$ python -q
>>> import numpy as np
>>> np.set_printoptions(precision=3, suppress=True, linewidth=200, legacy="1.25")
>>> def rd(a):
...     return np.round(a, 3) + 0
... 
>>> W0 = np.loadtxt("w.csv", delimiter=",")
>>> W0
array([[ 0.,  0.,  0.,  0.,  0.],
       [ 0.,  0.,  5.,  1.,  0.],
       [ 7., 24., 10., 18., 12.],
       [22.,  0., 19.,  7.,  0.],
       [22., 10., 31., 20.,  0.],
       [34., 48., 32., 36., 21.],
       [40., 32., 42., 35., 11.],
       [ 3.,  0., 10.,  2.,  0.],
       [ 0.,  0.,  0.,  0.,  0.],
       [ 0.,  0.,  0.,  1., 10.],
       [ 0.,  0.,  0.,  0.,  0.],
       [ 0., 18.,  0.,  0.,  0.],
       [ 0.,  6.,  0.,  0.,  0.],
       [ 0.,  0.,  7.,  0.,  0.],
       [ 0.,  0.,  0.,  0.,  0.],
       [ 0.,  0.,  0.,  0.,  0.],
       [ 0.,  0.,  0.,  0.,  0.],
       [ 4.,  1.,  6.,  5.,  1.],
       [ 0.,  4.,  0.,  0.,  2.],
       [ 0.,  0.,  0.,  0.,  0.],
       [ 0.,  0.,  0.,  0.,  0.],
       [ 9.,  4., 22., 16.,  0.]])
>>> # row 8 repeats row 0
>>> C2 = np.cov(W0, rowvar=False)
>>> np.median(W0, axis=0)
array([0., 0., 0., 0., 0.])
>>> np.argwhere(np.triu(np.abs(np.corrcoef(W0.T)) > 0.8, 1))
array([[0, 2],
       [0, 3],
       [1, 3],
       [1, 4],
       [2, 3]])
>>> rd(np.linalg.eigvalsh(C2)[::-1])
array([539.536,  66.032,   8.231,   8.064,   1.747])
>>> rd(np.polyfit(W0[:, 1], W0[:, 4], 1))
array([0.374, 0.094])
>>> rng = np.random.default_rng(71)
>>> A2 = W0 + rng.integers(-2, 3, (22, 1)) @ rng.integers(-2, 3, (1, 5))
>>> A2
array([[-4., -2., -2., -2.,  0.],
       [ 2.,  1.,  6.,  2.,  0.],
       [ 7., 24., 10., 18., 12.],
       [22.,  0., 19.,  7.,  0.],
       [22., 10., 31., 20.,  0.],
       [32., 47., 31., 35., 21.],
       [42., 33., 43., 36., 11.],
       [ 1., -1.,  9.,  1.,  0.],
       [-2., -1., -1., -1.,  0.],
       [ 2.,  1.,  1.,  2., 10.],
       [ 4.,  2.,  2.,  2.,  0.],
       [ 4., 20.,  2.,  2.,  0.],
       [-4.,  4., -2., -2.,  0.],
       [ 0.,  0.,  7.,  0.,  0.],
       [ 0.,  0.,  0.,  0.,  0.],
       [ 2.,  1.,  1.,  1.,  0.],
       [ 2.,  1.,  1.,  1.,  0.],
       [ 4.,  1.,  6.,  5.,  1.],
       [ 2.,  5.,  1.,  1.,  2.],
       [ 4.,  2.,  2.,  2.,  0.],
       [-2., -1., -1., -1.,  0.],
       [ 5.,  2., 20., 14.,  0.]])
>>> np.abs(A2 - W0).sum(axis=1)
array([10.,  5.,  0.,  0.,  0.,  5.,  5.,  5.,  5.,  5., 10., 10., 10.,  0.,  0.,  5.,  5.,  0.,  5., 10.,  5., 10.])
>>> A2 - W0
array([[-4., -2., -2., -2.,  0.],
       [ 2.,  1.,  1.,  1.,  0.],
       [ 0.,  0.,  0.,  0.,  0.],
       [ 0.,  0.,  0.,  0.,  0.],
       [ 0.,  0.,  0.,  0.,  0.],
       [-2., -1., -1., -1.,  0.],
       [ 2.,  1.,  1.,  1.,  0.],
       [-2., -1., -1., -1.,  0.],
       [-2., -1., -1., -1.,  0.],
       [ 2.,  1.,  1.,  1.,  0.],
       [ 4.,  2.,  2.,  2.,  0.],
       [ 4.,  2.,  2.,  2.,  0.],
       [-4., -2., -2., -2.,  0.],
       [ 0.,  0.,  0.,  0.,  0.],
       [ 0.,  0.,  0.,  0.,  0.],
       [ 2.,  1.,  1.,  1.,  0.],
       [ 2.,  1.,  1.,  1.,  0.],
       [ 0.,  0.,  0.,  0.,  0.],
       [ 2.,  1.,  1.,  1.,  0.],
       [ 4.,  2.,  2.,  2.,  0.],
       [-2., -1., -1., -1.,  0.],
       [-4., -2., -2., -2.,  0.]])
